$ python3 -q
>>> import numpy as np
>>> from numpy import linalg as LA
>>> np.set_printoptions(precision=3, suppress=True, linewidth=200)
>>> W0 = np.load("test19.npy")
>>> W0
array([[ 1, -1,  1],
       [ 1,  0,  0],
       [ 1,  1,  1],
       [ 1,  2,  4]])
>>> Y = W0 / LA.norm(W0, axis=1, keepdims=True)
>>> gram = Y @ Y.T
>>> np.round(np.degrees(np.arccos(np.clip(gram[0, 1], -1, 1))), 3)
np.float64(54.736)
>>> np.argwhere(np.triu(np.abs(gram) > 0.95, 1))
array([], shape=(0, 2), dtype=int64)
>>> (gram - 2 * np.eye(4)).round(6).argmax(axis=1)
array([1, 0, 3, 2])
>>> x0 = np.array([2, 1, 2])
>>> rhs = W0 @ x0
>>> rhs
array([ 3,  2,  5, 12])
>>> np.round(LA.pinv(W0) @ W0, 3) + 0
array([[1., 0., 0.],
       [0., 1., 0.],
       [0., 0., 1.]])
>>> rng = np.random.default_rng(39)
>>> rhs = rhs + 0.05 * rng.normal(size=4)
>>> rhs
array([ 3.001,  2.015,  5.009, 11.957])
>>> c, *_ = LA.lstsq(W0, rhs)
>>> np.round(LA.norm(rhs - W0 @ c), 3)
np.float64(0.006)
>>> [round(float(LA.norm(LA.solve(W0.T @ W0 + lam * np.eye(3), W0.T @ rhs))), 2) for lam in (0, 1, 10, 100)]
[3.0, 2.74, 1.93, 0.53]
>>> O, evecs = LA.qr(W0[:, :1])[0], LA.qr(W0[:, 1:])[0]
>>> sigma = LA.svd(O.T @ evecs, compute_uv=False)
>>> (sigma > 0.9).sum()
np.int64(0)
>>> sigma
array([0.739])
>>> Y = np.c_[W0[:, :1] @ np.array([[-1]]), np.array([4, 4, 5, 4])]
>>> Y
array([[-1,  4],
       [-1,  4],
       [-1,  5],
       [-1,  4]])
>>> LA.matrix_rank(Y)
np.int64(2)
>>> np.round(LA.norm(Y - W0 @ LA.lstsq(W0, Y)[0], axis=0), 3) + 0
array([0.   , 0.671])
>>> O = W0.astype(float).copy()
>>> for j in range(3):
...     O[:, j] -= O[:, :j] @ (O[:, :j].T @ O[:, j])
...     O[:, j] /= LA.norm(O[:, j])
... 
>>> O
array([[ 0.5  , -0.671,  0.5  ],
       [ 0.5  , -0.224, -0.5  ],
       [ 0.5  ,  0.224, -0.5  ],
       [ 0.5  ,  0.671,  0.5  ]])
>>> O.T @ W0
array([[2.   , 1.   , 3.   ],
       [0.   , 2.236, 2.236],
       [0.   , 0.   , 2.   ]])
>>> O.T @ O
array([[1., 0., 0.],
       [0., 1., 0.],
       [0., 0., 1.]])
>>> f = np.array([1, 0, 1, -2, 2])
>>> mat = -3 * np.eye(5) + np.outer(f, f)
>>> mat
array([[-2.,  0.,  1., -2.,  2.],
       [ 0., -3.,  0.,  0.,  0.],
       [ 1.,  0., -2., -2.,  2.],
       [-2.,  0., -2.,  1., -4.],
       [ 2.,  0.,  2., -4.,  1.]])
>>> x0 = np.array([0, 2, 3, 1, -3])
>>> rhs = mat @ x0
>>> rhs
array([ -5.,  -6., -14.,   7.,  -1.])
>>> LA.solve(mat, mat[:, 0])
array([ 1., -0., -0., -0., -0.])
>>> LA.solve(mat, rhs)
array([-0.,  2.,  3.,  1., -3.])
>>> f = np.array([2, 3, 2, 0, 1])
>>> Y = mat + np.outer(f, np.eye(5)[2])
>>> round(float(LA.det(Y) / LA.det(mat)), 3), round(1 + LA.solve(mat, f)[2], 3)
(0.619, np.float64(0.619))
>>> LA.matrix_rank(Y - mat)
np.int64(1)
>>> Y
array([[-2.,  0.,  3., -2.,  2.],
       [ 0., -3.,  3.,  0.,  0.],
       [ 1.,  0.,  0., -2.,  2.],
       [-2.,  0., -2.,  1., -4.],
       [ 2.,  0.,  3., -4.,  1.]])
>>> w1 = np.array([[0, 1, -2, 5, -2],
...     [2, 0, 1, -5, -2],
...     [-5, -2, 5, 0, -4],
...     [2, -3, 1, -4, 3],
...     [1, -5, 1, -3, -1]])
>>> c = np.array([7, 0, 4, 2, 0])
>>> hid = np.maximum(Y @ w1 + c, 0)
>>> (hid > 0).mean(axis=0)
array([0.4, 0.4, 0.8, 0.6, 0.2])
>>> hid
array([[ 0.,  0., 23.,  0.,  0.],
       [ 0.,  0., 16., 17.,  0.],
       [ 5.,  0.,  2.,  9.,  0.],
       [15., 19.,  0.,  0., 19.],
       [ 0.,  3., 12., 25.,  0.]])
>>> (hid > 0).astype(int)
array([[0, 0, 1, 0, 0],
       [0, 0, 1, 1, 0],
       [1, 0, 1, 1, 0],
       [1, 1, 0, 0, 1],
       [0, 1, 1, 1, 0]])
>>> LA.matrix_rank(hid)
np.int64(5)
>>> Z = np.array([[-4, -4], [8, -3], [7, 6], [7, 7], [-3, 5]])
>>> (hid @ Z).round(6).argmax(axis=1)
array([0, 0, 0, 0, 0])
>>> m1 = np.load("x.npy")
>>> m1
array([[2, 6, 5],
       [0, 4, 4],
       [0, 2, 3],
       [0, 0, 2],
       [0, 2, 3],
       [0, 6, 5],
       [0, 0, 0],
       [2, 0, 1],
       [0, 4, 4],
       [0, 4, 4],
       [0, 2, 3],
       [0, 2, 3],
       [4, 2, 3],
       [0, 6, 5],
       [2, 0, 1],
       [0, 6, 5],
       [0, 8, 6],
       [4, 6, 5],
       [0, 0, 1],
       [0, 6, 5],
       [0, 4, 4],
       [0, 0, 1],
       [6, 8, 6],
       [0, 4, 4],
       [0, 0, 2],
       [0, 0, 2],
       [0, 0, 2]])
>>> # rows 2 and 4 are equal
>>> Ac = m1 - m1.mean(axis=0)
>>> Uu, sigma, Vh = LA.svd(Ac, full_matrices=False)
>>> np.round(Ac.mean(axis=0), 3) + 0
array([0., 0., 0.])
>>> sigma ** 2 / (sigma ** 2).sum()
array([0.812, 0.178, 0.011])
>>> np.searchsorted(np.cumsum(sigma ** 2) / (sigma ** 2).sum(), 0.9) + 1
np.int64(2)
>>> np.abs(Uu[:, 0]).argmax()
np.int64(22)
>>> O, evecs = LA.qr(m1[:, :2])[0], LA.qr(m1[:, 2:])[0]
>>> sigma = LA.svd(O.T @ evecs, compute_uv=False)
>>> (sigma > 0.9).sum()
np.int64(1)
>>> sigma
array([0.956])
>>> np.degrees(np.arccos(sigma.clip(0, 1)))
array([16.996])
>>> P = m1 @ LA.solve(m1.T @ m1, m1.T)
>>> np.diag(P)
array([0.092, 0.057, 0.064, 0.128, 0.064, 0.107, 0.   , 0.093, 0.057, 0.057, 0.064, 0.064, 0.262, 0.107, 0.093, 0.107, 0.215, 0.209, 0.032, 0.107, 0.057, 0.032, 0.492, 0.057, 0.128, 0.128, 0.128])
>>> np.round(P @ m1[:, 1], 3) + 0
array([6., 4., 2., 0., 2., 6., 0., 0., 4., 4., 2., 2., 2., 6., 0., 6., 8., 6., 0., 6., 4., 0., 8., 4., 0., 0., 0.])
>>> Z = m1[[19, 21]].astype(float)
>>> for _ in range(5):
...     lab = LA.norm(m1[:, None] - Z, axis=-1).argmin(axis=1)
...     Z = np.array([m1[lab == j].mean(axis=0) for j in range(2)])
... 
>>> lab
array([0, 0, 1, 1, 1, 0, 1, 1, 0, 0, 1, 1, 1, 0, 1, 0, 0, 0, 1, 0, 0, 1, 0, 0, 1, 1, 1])
>>> np.bincount(lab)
array([13, 14])
>>> np.abs(Z[1] - Z[0]).argmax()
np.int64(1)
>>> Z[1] - Z[0]
array([-0.352, -4.824, -2.841])
>>> Z
array([[0.923, 5.538, 4.769],
       [0.571, 0.714, 1.929]])
>>> O, r_ = LA.qr(m1)
>>> O.shape, r_.shape
((27, 3), (3, 3))
>>> np.round(O.T @ O, 3) + 0
array([[1., 0., 0.],
       [0., 1., 0.],
       [0., 0., 1.]])
>>> round(float(abs(r_[0, 0])), 3), round(float(LA.norm(m1[:, 0])), 3)
(8.944, 8.944)
>>> K = np.loadtxt("dump.csv", delimiter=",")
>>> K
array([[0.382, 0.212, 0.382, 0.212],
       [0.212, 0.118, 0.212, 0.118],
       [0.382, 0.212, 0.382, 0.212],
       [0.212, 0.118, 0.212, 0.118]])
>>> # rows 0 and 2 are equal
>>> round(float(np.trace(LA.pinv(K) @ K)), 3)
1.0
>>> np.allclose(K[:-1].T @ LA.lstsq(K[:-1].T, K[-1])[0], K[-1])
True
>>> np.abs(np.diag(LA.qr(K)[1])) > 1e-9
array([ True, False, False, False])
>>> K @ LA.pinv(K) @ K
array([[0.382, 0.212, 0.382, 0.212],
       [0.212, 0.118, 0.212, 0.118],
       [0.382, 0.212, 0.382, 0.212],
       [0.212, 0.118, 0.212, 0.118]])
>>> evals, evecs = LA.eigh(K)
>>> x0 = np.array([3, -3, -1, -2])
>>> evecs * np.maximum(evals, 0) @ evecs.T
array([[0.382, 0.212, 0.382, 0.212],
       [0.212, 0.118, 0.212, 0.118],
       [0.382, 0.212, 0.382, 0.212],
       [0.212, 0.118, 0.212, 0.118]])
>>> evecs * np.abs(evals) @ evecs.T
array([[0.382, 0.212, 0.382, 0.212],
       [0.212, 0.118, 0.212, 0.118],
       [0.382, 0.212, 0.382, 0.212],
       [0.212, 0.118, 0.212, 0.118]])
>>> round(np.abs(K).sum(axis=1).max(), 3), np.round(np.abs(evals).max(), 3)
(np.float64(1.189), np.float64(1.0))
>>> np.round(LA.eigvalsh(K[1:, 1:]), 3) + 0
array([0.   , 0.   , 0.618])
>>> round(x0 @ K @ x0 / (x0 @ x0), 3), round(float(evals[0]), 3), round(evals[-1], 3)
(np.float64(0.01), -0.0, np.float64(1.0))
>>> np.einsum("ii->", K)
np.float64(1.0)
>>> round(LA.det(2 * K), 3), np.round(LA.det(K), 3)
(np.float64(-0.0), np.float64(-0.0))
>>> np.kron(np.eye(2, dtype=int), K)
array([[0.382, 0.212, 0.382, 0.212, 0.   , 0.   , 0.   , 0.   ],
       [0.212, 0.118, 0.212, 0.118, 0.   , 0.   , 0.   , 0.   ],
       [0.382, 0.212, 0.382, 0.212, 0.   , 0.   , 0.   , 0.   ],
       [0.212, 0.118, 0.212, 0.118, 0.   , 0.   , 0.   , 0.   ],
       [0.   , 0.   , 0.   , 0.   , 0.382, 0.212, 0.382, 0.212],
       [0.   , 0.   , 0.   , 0.   , 0.212, 0.118, 0.212, 0.118],
       [0.   , 0.   , 0.   , 0.   , 0.382, 0.212, 0.382, 0.212],
       [0.   , 0.   , 0.   , 0.   , 0.212, 0.118, 0.212, 0.118]])
>>> round(float(LA.eigvals(K).sum().real), 3)
1.0
>>> round(float(LA.det(K[::-1])), 3)
0.0
>>> np.round(LA.eigvals(K), 3) + 0
array([0., 1., 0., 0.])
